% ipython --no-banner

In [1]: import numpy as np

In [2]: np.set_printoptions(precision=4, suppress=True, linewidth=140)

In [3]: def rnd(a):
   ...:     return np.round(a, 4) + 0
   ...: 

In [4]: K = 2 * np.eye(4) + np.ones((4, 4))

In [5]: print(K)
[[3. 1. 1. 1.]
 [1. 3. 1. 1.]
 [1. 1. 3. 1.]
 [1. 1. 1. 3.]]

In [6]: # symmetric, so the eigenvalues are real

In [7]: print(np.trace(K))
12.0

In [8]: print((K + K.T) / 2)
[[3. 1. 1. 1.]
 [1. 3. 1. 1.]
 [1. 1. 3. 1.]
 [1. 1. 1. 3.]]

In [9]: vals, vecs = np.linalg.eig(K)

In [10]: print(rnd(np.prod(vals)))
48.0

In [11]: print(rnd(K @ vecs[:, 0] - vals[0] * vecs[:, 0]))
[0. 0. 0. 0.]

In [12]: u, r1 = K[1], K[3]

In [13]: print(u @ u)
12.0

In [14]: print(u @ r1)
8.0

In [15]: pr = (u @ r1) / (u @ u) * u

In [16]: print(rnd((r1 - pr) @ u))
0.0

In [17]: print(rnd(r1 - pr))
[ 0.3333 -1.      0.3333  2.3333]

In [18]: M2 = np.linalg.invert(K)
---------------------------------------------------------------------------
AttributeError                            Traceback (most recent call last)
Cell In[18], line 1
----> 1 M2 = np.linalg.invert(K)

AttributeError: module 'numpy.linalg' has no attribute 'invert'

In [19]: M2 = np.linalg.inv(K)

In [20]: print(rnd(np.linalg.inv(M2)))
[[3. 1. 1. 1.]
 [1. 3. 1. 1.]
 [1. 1. 3. 1.]
 [1. 1. 1. 3.]]

In [21]: print(rnd(np.linalg.cond(K)))
3.0

In [22]: print(rnd(np.linalg.det(K) * M2))
[[20. -4. -4. -4.]
 [-4. 20. -4. -4.]
 [-4. -4. 20. -4.]
 [-4. -4. -4. 20.]]

In [23]: print(rnd(M2))
[[ 0.4167 -0.0833 -0.0833 -0.0833]
 [-0.0833  0.4167 -0.0833 -0.0833]
 [-0.0833 -0.0833  0.4167 -0.0833]
 [-0.0833 -0.0833 -0.0833  0.4167]]

In [24]: Q, Rm = np.linalg.qr(K)

In [25]: print(rnd(Q.T @ Q))
[[1. 0. 0. 0.]
 [0. 1. 0. 0.]
 [0. 0. 1. 0.]
 [0. 0. 0. 1.]]

In [26]: print(rnd(np.abs(np.diag(Rm))))
[3.4641 2.582  2.3664 2.2678]

In [27]: print(rnd(Q @ Rm))
[[3. 1. 1. 1.]
 [1. 3. 1. 1.]
 [1. 1. 3. 1.]
 [1. 1. 1. 3.]]

In [28]: print(Q.shape, Rm.shape)
(4, 4) (4, 4)

In [29]: J = np.load("x.npy")

In [30]: print(J)
[[0.5 0.5 0. ]
 [0.  0.5 0.5]
 [0.  0.5 0.5]]

In [31]: M2 = J / np.sqrt((J ** 2).mean(axis=1, keepdims=True))

In [32]: print(np.linalg.matrix_rank(M2) == np.linalg.matrix_rank(J))
True

In [33]: proj = np.triu(np.array([[-2, -2, -3], [3, -3, 1], [3, 1, -2]]), 1) + np.eye(3)

In [34]: M2 = proj @ J @ np.linalg.inv(proj)

In [35]: print(np.poly(M2))
[ 1.  -1.5  0.5  0. ]

In [36]: print(proj @ J - J @ proj)
[[ 0.  -1.5 -1.5]
 [ 0.   0.5  0. ]
 [ 0.   0.  -0.5]]

In [37]: print(M2)
[[ 0.5 -1.   0. ]
 [ 0.   1.   0. ]
 [ 0.   0.5  0. ]]

In [38]: M2 = J / np.linalg.norm(J, axis=1, keepdims=True)

In [39]: G = M2 @ M2.T

In [40]: print(rnd(np.degrees(np.arccos(np.clip(G[1, 0], -1, 1)))))
60.0

In [41]: print(rnd(G[1]))
[0.5 1.  1. ]

In [42]: print((G - 2 * np.eye(3)).round(6).argmax(axis=1))
[1 2 1]

In [43]: print(rnd(G))
[[1.  0.5 0.5]
 [0.5 1.  1. ]
 [0.5 1.  1. ]]

In [44]: rk = np.linalg.matrix_rank(J)

In [45]: print(rk)
2

In [46]: N = np.linalg.svd(J)[2][rk:].T

In [47]: print([int(np.linalg.matrix_rank(J[:i])) for i in range(1, len(J) + 1)])
[1, 2, 2]

In [48]: print([int(np.linalg.matrix_rank(J[:, :j + 1])) for j in range(3)])
[1, 2, 2]

In [49]: print(rnd(J @ N))
[[0.]
 [0.]
 [0.]]

In [50]: print(np.linalg.matrix_rank(J.T @ J), np.linalg.matrix_rank(J @ J.T))
2 2

In [51]: print(rnd(np.linalg.det(J)))
0.0

In [52]: print((J - J.T) / 2)
[[ 0.    0.25  0.  ]
 [-0.25  0.    0.  ]
 [ 0.    0.    0.  ]]

In [53]: print((J + J.T) / 2)
[[0.5  0.25 0.  ]
 [0.25 0.5  0.5 ]
 [0.   0.5  0.5 ]]

In [54]: print(rnd(np.sort(np.abs(np.linalg.eigvals(J)))))
[0.  0.5 1. ]
